$ python -q
>>> import numpy as np
>>> np.set_printoptions(precision=1, suppress=True, linewidth=160)
>>> M = np.load("data.npy")
>>> M
array([[ 0,  1,  0],
       [ 0, -1,  0],
       [ 0, -2,  0],
       [ 0, -3,  0],
       [ 0, -1,  0],
       [ 0, -2,  0],
       [ 0,  1,  0],
       [ 0,  1,  0]])
>>> # rank 1
>>> theta = np.radians(120)
>>> Rm = np.eye(3)
>>> Rm[0, 0] = Rm[2, 2] = np.cos(theta)
>>> Rm[0, 2], Rm[2, 0] = -np.sin(theta), np.sin(theta)
>>> Rm
array([[-0.5,  0. , -0.9],
       [ 0. ,  1. ,  0. ],
       [ 0.9,  0. , -0.5]])
>>> A2 = M @ Rm.T
>>> np.round(np.linalg.det(Rm), 1), round(np.trace(Rm), 1)
(np.float64(1.0), np.float64(0.0))
>>> np.linalg.svd(M, compute_uv=False), np.linalg.svd(A2, compute_uv=False)
(array([4.7, 0. , 0. ]), array([4.7, 0. , 0. ]))
>>> A2 = np.array([[4, 1], [-8, -3]])
>>> C = np.kron(A2, Rm)
>>> np.linalg.matrix_rank(C)
np.int64(6)
>>> np.linalg.lstsq(M[:-1].T, M[-1])[2]
np.int32(1)
>>> np.abs(np.diag(np.linalg.qr(M)[1])) > 1e-9
array([False,  True, False])
>>> np.unique(M.round(6), axis=0).shape
(4, 3)
>>> arr = np.load("test19.npy")
>>> arr
array([[ 2,  3,  4,  5,  6,  7,  8,  9, 10, 11],
       [12, 13, 14, 15, 16, 17, 18, 19, 20, 21],
       [22, 23, 24, 25, 26, 27, 28, 29, 30, 31]])
>>> w1 = np.array([[0, 2],
...     [0, 2],
...     [3, 2],
...     [-1, -3],
...     [-1, -1],
...     [0, 3],
...     [3, 1],
...     [1, -1],
...     [2, 1],
...     [0, -3]])
>>> c = np.array([5, 5])
>>> hid = np.maximum(arr @ w1 + c, 0)
>>> hid
array([[ 59,   0],
       [129,  29],
       [199,  59]])
>>> C = np.array([[-4, 5, 4], [-6, -4, 0]])
>>> (hid @ C).round(6).argmax(axis=1)
array([1, 1, 2])
>>> u = np.array([2, -3, -3])
>>> np.cross(arr[0, :3], arr[2, :3])
array([-20,  40, -20])
>>> np.polyval(u, arr[0])
array([ -1,   6,  17,  32,  51,  74, 101, 132, 167, 206])
>>> vec = np.array([-1, 3, -2, -3, 0, 3, -1, 1, 1, -1])
>>> (arr @ vec).argmax()
np.int64(0)
>>> arr @ (2 * vec)
array([10, 10, 10])
>>> arr @ np.eye(10)[9]
array([11., 21., 31.])
>>> J = np.loadtxt("sample16.csv", delimiter=",")
>>> J
array([[ 5.,  4.,  4.,  0.,  1.,  0.],
       [ 1.,  5., -4.,  0.,  0.,  0.],
       [-5.,  1., -3.,  0., -5.,  0.],
       [ 0.,  0.,  0.,  2.,  0.,  2.],
       [-5.,  4.,  2.,  0.,  4.,  0.],
       [ 0.,  0.,  0.,  3.,  0., -5.]])
>>> (np.linalg.matrix_power((J != 0) + (J.T != 0) + np.eye(6), 6) > 0).astype(int)
array([[1, 1, 1, 0, 1, 0],
       [1, 1, 1, 0, 1, 0],
       [1, 1, 1, 0, 1, 0],
       [0, 0, 0, 1, 0, 1],
       [1, 1, 1, 0, 1, 0],
       [0, 0, 0, 1, 0, 1]])
>>> np.sort(np.linalg.eigvals(J).real)
array([-5.8, -1.1, -1.1,  2.8,  6.6,  6.6])
>>> (J != 0).astype(int)
array([[1, 1, 1, 0, 1, 0],
       [1, 1, 1, 0, 0, 0],
       [1, 1, 1, 0, 1, 0],
       [0, 0, 0, 1, 0, 1],
       [1, 1, 1, 0, 1, 0],
       [0, 0, 0, 1, 0, 1]])
>>> round(float(np.linalg.det(J)), 1)
-31280.0
>>> J @ J
array([[  4.,  48.,  -6.,   0., -11.,   0.],
       [ 30.,  25.,  -4.,   0.,  21.,   0.],
       [ 16., -38., -25.,   0., -10.,   0.],
       [  0.,   0.,   0.,  10.,   0.,  -6.],
       [-51.,  18., -34.,   0.,   1.,   0.],
       [  0.,   0.,   0.,  -9.,   0.,  31.]])
>>> np.round(np.linalg.norm(J) ** 2 / np.linalg.norm(J, 2) ** 2, 1)
np.float64(2.7)
>>> round(float(np.linalg.norm(J[1] - J[3])), 1)
7.1
>>> np.round(np.linalg.norm(J[1], 1), 1), round(float(np.linalg.norm(J[1], np.inf)), 1)
(np.float64(10.0), 5.0)
>>> J[1] @ J[3]
np.float64(0.0)
>>> np.linalg.norm(J, axis=1).argmax()
np.int64(4)
>>> np.linalg.norm(J, axis=0)
array([8.7, 7.6, 6.7, 3.6, 6.5, 5.4])
>>> np.round(np.linalg.norm(J, 1), 1), np.round(np.linalg.norm(J, np.inf), 1)
(np.float64(16.0), np.float64(15.0))
>>> np.linalg.norm(J, axis=1)
array([7.6, 6.5, 7.7, 2.8, 7.8, 5.8])
